In [1]: import numpy as np

In [2]: from numpy import linalg as LA

In [3]: np.set_printoptions(suppress=True, linewidth=120)

In [4]: M = np.load("out2.npy")

In [5]: M
Out[5]: 
array([[-1,  0,  0,  0,  0,  0,  0],
       [ 0,  1,  0,  0,  0,  0,  0],
       [ 0,  0,  3,  0,  0,  0,  0],
       [ 0,  0,  0, -1,  0,  0,  0],
       [ 0,  0,  0,  0, -2,  0,  0],
       [ 0,  0,  0,  0,  0,  3,  0],
       [ 0,  0,  0,  0,  0,  0, -2]])

In [6]: M.T @ M
Out[6]: 
array([[1, 0, 0, 0, 0, 0, 0],
       [0, 1, 0, 0, 0, 0, 0],
       [0, 0, 9, 0, 0, 0, 0],
       [0, 0, 0, 1, 0, 0, 0],
       [0, 0, 0, 0, 4, 0, 0],
       [0, 0, 0, 0, 0, 9, 0],
       [0, 0, 0, 0, 0, 0, 4]])

In [7]: M @ M.T
Out[7]: 
array([[1, 0, 0, 0, 0, 0, 0],
       [0, 1, 0, 0, 0, 0, 0],
       [0, 0, 9, 0, 0, 0, 0],
       [0, 0, 0, 1, 0, 0, 0],
       [0, 0, 0, 0, 4, 0, 0],
       [0, 0, 0, 0, 0, 9, 0],
       [0, 0, 0, 0, 0, 0, 4]])

In [8]: np.round(LA.norm(M, axis=0), 4)
Out[8]: array([1., 1., 3., 1., 2., 3., 2.])

In [9]: M2 = M ** -1
---------------------------------------------------------------------------
ValueError                                Traceback (most recent call last)
Cell In[9], line 1
----> 1 M2 = M ** -1

ValueError: Integers to negative integer powers are not allowed.

In [10]: M2 = LA.inv(M)

In [11]: M @ M2
Out[11]: 
array([[1., 0., 0., 0., 0., 0., 0.],
       [0., 1., 0., 0., 0., 0., 0.],
       [0., 0., 1., 0., 0., 0., 0.],
       [0., 0., 0., 1., 0., 0., 0.],
       [0., 0., 0., 0., 1., 0., 0.],
       [0., 0., 0., 0., 0., 1., 0.],
       [0., 0., 0., 0., 0., 0., 1.]])

In [12]: np.round(LA.inv(M2), 4)
Out[12]: 
array([[-1., -0., -0., -0., -0., -0., -0.],
       [ 0.,  1.,  0.,  0.,  0.,  0.,  0.],
       [ 0.,  0.,  3.,  0.,  0.,  0.,  0.],
       [-0., -0., -0., -1., -0., -0., -0.],
       [-0., -0., -0., -0., -2., -0., -0.],
       [ 0.,  0.,  0.,  0.,  0.,  3.,  0.],
       [-0., -0., -0., -0., -0., -0., -2.]])

In [13]: (np.abs(M2) > 1e-9).astype(int)
Out[13]: 
array([[1, 0, 0, 0, 0, 0, 0],
       [0, 1, 0, 0, 0, 0, 0],
       [0, 0, 1, 0, 0, 0, 0],
       [0, 0, 0, 1, 0, 0, 0],
       [0, 0, 0, 0, 1, 0, 0],
       [0, 0, 0, 0, 0, 1, 0],
       [0, 0, 0, 0, 0, 0, 1]])

In [14]: print(round(LA.slogdet(M)[0], 4))
1.0

In [15]: M2.round(4)
Out[15]: 
array([[-1.    , -0.    , -0.    , -0.    , -0.    , -0.    , -0.    ],
       [ 0.    ,  1.    ,  0.    ,  0.    ,  0.    ,  0.    ,  0.    ],
       [ 0.    ,  0.    ,  0.3333,  0.    ,  0.    ,  0.    ,  0.    ],
       [-0.    , -0.    , -0.    , -1.    , -0.    , -0.    , -0.    ],
       [-0.    , -0.    , -0.    , -0.    , -0.5   , -0.    , -0.    ],
       [ 0.    ,  0.    ,  0.    ,  0.    ,  0.    ,  0.3333,  0.    ],
       [-0.    , -0.    , -0.    , -0.    , -0.    , -0.    , -0.5   ]])

In [16]: w, vecs = LA.eigh(M)

In [17]: print((w > 1e-8).sum(), (w < -1e-8).sum())
3 4

In [18]: w.sum(), np.trace(M)
Out[18]: (np.float64(1.0), np.int64(1))

In [19]: vecs @ np.diag(w) @ vecs.T
Out[19]: 
array([[-1.,  0.,  0.,  0.,  0.,  0.,  0.],
       [ 0.,  1.,  0.,  0.,  0.,  0.,  0.],
       [ 0.,  0.,  3.,  0.,  0.,  0.,  0.],
       [ 0.,  0.,  0., -1.,  0.,  0.,  0.],
       [ 0.,  0.,  0.,  0., -2.,  0.,  0.],
       [ 0.,  0.,  0.,  0.,  0.,  3.,  0.],
       [ 0.,  0.,  0.,  0.,  0.,  0., -2.]])

In [20]: np.round(LA.svd(M, compute_uv=False), 4)
Out[20]: array([3., 3., 2., 2., 1., 1., 1.])

In [21]: np.unique(w.round(6) + 0, return_counts=True)[1]
Out[21]: array([2, 2, 1, 2])

In [22]: np.round(LA.eigvalsh(M @ M), 4)
Out[22]: array([1., 1., 1., 4., 4., 9., 9.])

In [23]: w, vecs = LA.eigh(M)

In [24]: x = np.array([4, 1, 5, 3, 3, -2, 3])

In [25]: vecs * np.maximum(w, 0) @ vecs.T
Out[25]: 
array([[0., 0., 0., 0., 0., 0., 0.],
       [0., 1., 0., 0., 0., 0., 0.],
       [0., 0., 3., 0., 0., 0., 0.],
       [0., 0., 0., 0., 0., 0., 0.],
       [0., 0., 0., 0., 0., 0., 0.],
       [0., 0., 0., 0., 0., 3., 0.],
       [0., 0., 0., 0., 0., 0., 0.]])

In [26]: round(float(x @ M @ x / (x @ x)), 4), w[0], w[-1]
Out[26]: (0.3699, np.float64(-2.0), np.float64(3.0))

In [27]: vecs * np.abs(w) @ vecs.T
Out[27]: 
array([[1., 0., 0., 0., 0., 0., 0.],
       [0., 1., 0., 0., 0., 0., 0.],
       [0., 0., 3., 0., 0., 0., 0.],
       [0., 0., 0., 1., 0., 0., 0.],
       [0., 0., 0., 0., 2., 0., 0.],
       [0., 0., 0., 0., 0., 3., 0.],
       [0., 0., 0., 0., 0., 0., 2.]])

In [28]: np.round(LA.eigvalsh(M[1:, 1:]), 4)
Out[28]: array([-2., -2., -1.,  1.,  3.,  3.])

In [29]: np.abs(M).sum(axis=1).max(), np.abs(w).max()
Out[29]: (np.int64(3), np.float64(3.0))

In [30]: M @ M
Out[30]: 
array([[1, 0, 0, 0, 0, 0, 0],
       [0, 1, 0, 0, 0, 0, 0],
       [0, 0, 9, 0, 0, 0, 0],
       [0, 0, 0, 1, 0, 0, 0],
       [0, 0, 0, 0, 4, 0, 0],
       [0, 0, 0, 0, 0, 9, 0],
       [0, 0, 0, 0, 0, 0, 4]])

In [31]: np.round(np.sort(LA.eigvals(M).real), 4)
Out[31]: array([-2., -2., -1., -1.,  1.,  3.,  3.])

In [32]: round(float(LA.det(M)), 4)
Out[32]: 36.0
